$ python -q
>>> import numpy as np
>>> from numpy import linalg as LA
>>> np.set_printoptions(suppress=True, linewidth=160)
>>> F = np.loadtxt("w.csv", delimiter=",")
>>> F
array([[3., 3., 3.],
       [0., 0., 2.],
       [0., 0., 2.],
       [3., 3., 9.]])
>>> r0, v = F[1], F[3]
>>> r0 @ r0
np.float64(4.0)
>>> p = (r0 @ v) / (r0 @ r0) * r0
>>> (v - p) @ r0
np.float64(0.0)
>>> np.round(LA.norm(r0 + v) ** 2 + LA.norm(r0 - v) ** 2, 1)
np.float64(206.0)
>>> x0 = np.array([-2, -4, -5])
>>> h1 = np.maximum(F @ x0, 0)
>>> h1
array([0., 0., 0., 0.])
>>> np.round(np.tanh(F @ x0), 1)
array([-1., -1., -1., -1.])
>>> other = np.array([[2, 2], [2, 3]])
>>> C = np.kron(other, F)
>>> C
array([[ 6.,  6.,  6.,  6.,  6.,  6.],
       [ 0.,  0.,  4.,  0.,  0.,  4.],
       [ 0.,  0.,  4.,  0.,  0.,  4.],
       [ 6.,  6., 18.,  6.,  6., 18.],
       [ 6.,  6.,  6.,  9.,  9.,  9.],
       [ 0.,  0.,  4.,  0.,  0.,  6.],
       [ 0.,  0.,  4.,  0.,  0.,  6.],
       [ 6.,  6., 18.,  9.,  9., 27.]])
>>> LA.matrix_rank(C)
np.int64(4)
>>> np.round(LA.norm(C, 2), 1), round(LA.norm(other, 2) * LA.norm(F, 2), 1)
(np.float64(51.3), np.float64(51.3))
>>> M = np.loadtxt("case1.csv", delimiter=",")
>>> M
array([[-3.8,  0.5,  1.8],
       [-0.4,  3.2, -1.1],
       [-1.6, -0.4,  1.8],
       [ 0.5,  2.3, -4.4],
       [ 2.2,  0.3,  1. ],
       [ 0.8,  1.9,  2.1],
       [-0.4,  3. ,  7.1],
       [ 0.9,  0.7,  4.5],
       [ 0.2,  2. ,  0.7],
       [ 2.4, -0.1,  2.7],
       [ 3. , -0.4,  0.6],
       [ 1.2,  3.1,  0.8],
       [-1.4, -4.4,  6.9],
       [-3.9, -1.2, -1. ],
       [-5.7, -1.2, -0.9],
       [-4.1,  1.8,  1.7],
       [ 1.3,  0. , -0.3],
       [-1.3, -2. , -5.5],
       [-0.1, -0.1, -2.9],
       [ 2.2, -0.1,  6.3],
       [ 2.4,  3.8, -1.5],
       [ 0.1, -2.1, -2.5],
       [ 0.8, -1.4, -1.7],
       [-0.8, -7.7,  1.3]])
>>> x0 = np.array([8, 4, 1])
>>> y = M @ x0
>>> np.round(LA.pinv(M) @ M, 1) + 0
array([[1., 0., 0.],
       [0., 1., 0.],
       [0., 0., 1.]])
>>> rng = np.random.default_rng(6267)
>>> y = y + 0.3 * rng.normal(size=24)
>>> y.round(1)
array([-25.8,   9.1, -12.9,   9.2,  20. ,  16.1,  16.3,  14.2,  10.3,  21.4,  22.3,  23. , -21.8, -36.7, -51.3, -23.9,  10.4, -24.1,  -3.5,  23.3,  32.6,
       -10.4,   0.1, -35.8])
>>> b, *_ = LA.lstsq(M, y)
>>> round(float(LA.norm(y - M @ b)), 1)
1.9
>>> b.round(1)
array([7.9, 4. , 1. ])
>>> Xc = M - M.mean(axis=0)
>>> left, sigma, VT = LA.svd(Xc, full_matrices=False)
>>> np.round(np.abs(VT[-1]), 1)
array([0.9, 0.5, 0.1])
>>> np.searchsorted(np.cumsum(sigma ** 2) / (sigma ** 2).sum(), 0.9) + 1
np.int64(3)
>>> sigma.round(1)
array([15.6, 13. , 10.1])
>>> (np.sign(left[:, 0]) == np.sign(left[0, 0])).astype(int)
array([1, 0, 1, 0, 1, 1, 1, 1, 0, 1, 1, 1, 1, 0, 0, 1, 0, 0, 0, 1, 0, 0, 0, 1])
>>> round(float((sigma ** 2).sum() ** 2 / (sigma ** 4).sum()), 1)
2.7
>>> lab = M[:, 1] > np.median(M[:, 1])
>>> r0 = M[lab].mean(axis=0) - M[~lab].mean(axis=0)
>>> lab.astype(int)
array([1, 1, 0, 1, 1, 1, 1, 1, 1, 0, 0, 1, 0, 0, 0, 1, 1, 0, 0, 0, 1, 0, 0, 0])
>>> r0.round(1)
array([0.6, 3.6, 0.6])
>>> np.round((((M - M.mean(axis=0)) @ r0 > 0) == lab).mean(), 1)
np.float64(0.9)
>>> np.argsort(-np.abs(r0).round(6), kind="stable")
array([1, 2, 0])
>>> C = np.sign(np.array([[4, -1, 0, 0], [-4, -1, -1, 3], [-2, 1, 0, 2], [5, -2, 2, 5]]))
>>> other = (np.tril(C, -1) + np.eye(4)) @ (np.triu(C, 1) + np.eye(4))
>>> ev = np.array([3, 2, 5, -4])
>>> W0 = np.rint(other * ev @ LA.inv(other)) + 0
>>> W0
array([[  4.,  -4.,   3.,  -2.],
       [ -2.,   3.,  -3.,  -1.],
       [ -2., -20.,  11., -10.],
       [  2., -34.,  21., -12.]])
>>> round(float(LA.det(W0)), 1)
-120.0
>>> np.round(np.sort(np.abs(LA.eigvals(W0))), 1)
array([2., 3., 4., 5.])
>>> np.allclose(W0 @ W0.T, W0.T @ W0)
False
>>> np.allclose(W0, W0.T)
False
>>> W0 @ W0
array([[  14.,  -20.,   15.,  -10.],
       [ -10.,  111.,  -69.,   43.],
       [ -10.,   68.,  -35.,   34.],
       [  10., -122.,   87.,  -36.]])
>>> np.trace(W0)
np.float64(6.0)
>>> r0 = np.array([3, -5, 1, 0])
>>> other = W0 + np.outer(r0, np.eye(4)[3])
>>> np.round(LA.det(other) / LA.det(W0), 1), round(1 + LA.solve(W0, r0)[3], 1)
(np.float64(-5.8), np.float64(-5.8))
>>> LA.matrix_rank(LA.inv(other) - LA.inv(W0), tol=1e-8)
np.int64(1)
>>> np.round(LA.norm(W0, axis=1), 1)
array([ 6.7,  4.8, 25. , 41.8])
>>> np.round(LA.norm(W0, axis=0), 1)
array([ 5.3, 39.8, 24.1, 15.8])
>>> W0[0] @ W0[2]
np.float64(125.0)
>>> round(float(LA.norm(W0, 2)), 1)
49.0
>>> round(float(LA.norm(W0, 1)), 1), round(float(LA.norm(W0, np.inf)), 1)
(61.0, 69.0)
>>> round(float(LA.norm(W0) ** 2 / LA.norm(W0, 2) ** 2), 1)
1.0
>>> round(LA.norm(W0, "nuc"), 1)
np.float64(57.5)
>>> P = np.triu(np.array([[1, 2, -1, 1], [-1, 0, 0, 0], [-2, -1, 2, 2], [2, -2, -2, -2]]), 1) + np.eye(4)
>>> other = P @ W0 @ LA.inv(P)
>>> round(float(LA.det(other)), 1)
-120.0
>>> LA.matrix_rank(other)
np.int64(4)
>>> W0 - W0[0]
array([[  0.,   0.,   0.,   0.],
       [ -6.,   7.,  -6.,   1.],
       [ -6., -16.,   8.,  -8.],
       [ -2., -30.,  18., -10.]])
>>> W0.sum(axis=1)
array([  1.,  -3., -21., -23.])
>>> np.unravel_index(np.abs(W0).argmax(), W0.shape)
(np.int64(3), np.int64(1))
>>> E = np.loadtxt("x.csv", delimiter=",")
>>> E
array([[ 0., -1.,  4.],
       [ 2.,  4., -2.]])
>>> x0 = np.array([3, 0, 1])
>>> h1 = np.maximum(E @ x0, 0)
>>> E.T @ h1
array([ 8., 12.,  8.])
>>> E * (h1 > 1e-9)[:, None]
array([[ 0., -1.,  4.],
       [ 2.,  4., -2.]])
>>> np.round(np.tanh(E @ x0), 1)
array([1., 1.])
>>> np.flatnonzero(h1 > 1e-9)
array([0, 1])
>>> left, sigma, VT = LA.svd(E, full_matrices=False)
>>> left.shape, sigma.shape, VT.shape
((2, 2), (2,), (2, 3))
>>> (sigma > 1e-8).sum()
np.int64(2)
>>> np.abs(left[:, 0]).round(6).argmax()
np.int64(1)
>>> sigma.round(1)
array([5.7, 2.8])
>>> np.round(left.T @ left, 1) + 0
array([[1., 0.],
       [0., 1.]])
>>> np.round(VT @ VT.T, 1) + 0
array([[1., 0.],
       [0., 1.]])
>>> np.round(np.abs(VT[0]), 1)
array([0.3, 0.7, 0.7])
>>> np.allclose(left * sigma @ VT, E)
True
>>> np.round(np.cumsum(sigma ** 2) / np.sum(sigma ** 2), 1)
array([0.8, 1. ])
